% python3 -q
>>> import numpy as np
>>> from numpy import linalg as LA
>>> np.set_printoptions(suppress=True, linewidth=160)
>>> F = np.loadtxt("w.csv", delimiter=",")
>>> F
array([[ 0.,  2.,  0.,  0.,  0.,  0.,  0.],
       [ 0.,  0.,  0.,  0.,  0.,  0.,  3.],
       [ 0.,  0.,  0.,  0.,  0.,  0.,  0.],
       [ 0.,  0.,  3.,  0.,  0.,  0.,  0.],
       [ 0.,  0.,  0.,  0., -2.,  0.,  0.],
       [ 0.,  0.,  0., -3.,  0.,  0.,  0.],
       [ 3.,  0.,  0.,  0.,  0.,  0.,  0.]])
>>> # 3 blocks once reordered
>>> assert F == F.T
Traceback (most recent call last):
  File "<python-input-6>", line 1, in <module>
    assert F == F.T
           ^^^^^^^^
ValueError: The truth value of an array with more than one element is ambiguous. Use a.any() or a.all()
>>> F @ F
array([[ 0.,  0.,  0.,  0.,  0.,  0.,  6.],
       [ 9.,  0.,  0.,  0.,  0.,  0.,  0.],
       [ 0.,  0.,  0.,  0.,  0.,  0.,  0.],
       [ 0.,  0.,  0.,  0.,  0.,  0.,  0.],
       [ 0.,  0.,  0.,  0.,  4.,  0.,  0.],
       [ 0.,  0., -9.,  0.,  0.,  0.,  0.],
       [ 0.,  6.,  0.,  0.,  0.,  0.,  0.]])
>>> np.allclose(F, F.T)
False
>>> np.trace(F)
np.float64(-2.0)
>>> np.allclose(F @ F.T, F.T @ F)
False
>>> F.inv()
Traceback (most recent call last):
  File "<python-input-11>", line 1, in <module>
    F.inv()
    ^^^^^
AttributeError: 'numpy.ndarray' object has no attribute 'inv'
>>> np.round(np.sort(np.abs(LA.eigvals(F))), 3)
array([0.   , 0.   , 0.   , 2.   , 2.621, 2.621, 2.621])
>>> def softmax(z):
...     e = np.exp(z - z.max(axis=-1, keepdims=True))
...     return e / e.sum(axis=-1, keepdims=True)
... 
>>> np.round(softmax(10 * F[6]), 3) + 0
array([1., 0., 0., 0., 0., 0., 0.])
>>> np.round(softmax(F[6] + -3), 3)
array([0.77 , 0.038, 0.038, 0.038, 0.038, 0.038, 0.038])
>>> scores = F @ F.T / np.sqrt(7)
>>> np.round(softmax(scores + np.triu(np.full(scores.shape, -np.inf), 1)), 3)
array([[1.   , 0.   , 0.   , 0.   , 0.   , 0.   , 0.   ],
       [0.032, 0.968, 0.   , 0.   , 0.   , 0.   , 0.   ],
       [0.333, 0.333, 0.333, 0.   , 0.   , 0.   , 0.   ],
       [0.03 , 0.03 , 0.03 , 0.909, 0.   , 0.   , 0.   ],
       [0.117, 0.117, 0.117, 0.117, 0.531, 0.   , 0.   ],
       [0.029, 0.029, 0.029, 0.029, 0.029, 0.857, 0.   ],
       [0.028, 0.028, 0.028, 0.028, 0.028, 0.028, 0.833]])
>>> softmax(scores).round(6).argmax(axis=1)
array([0, 1, 0, 3, 4, 5, 6])
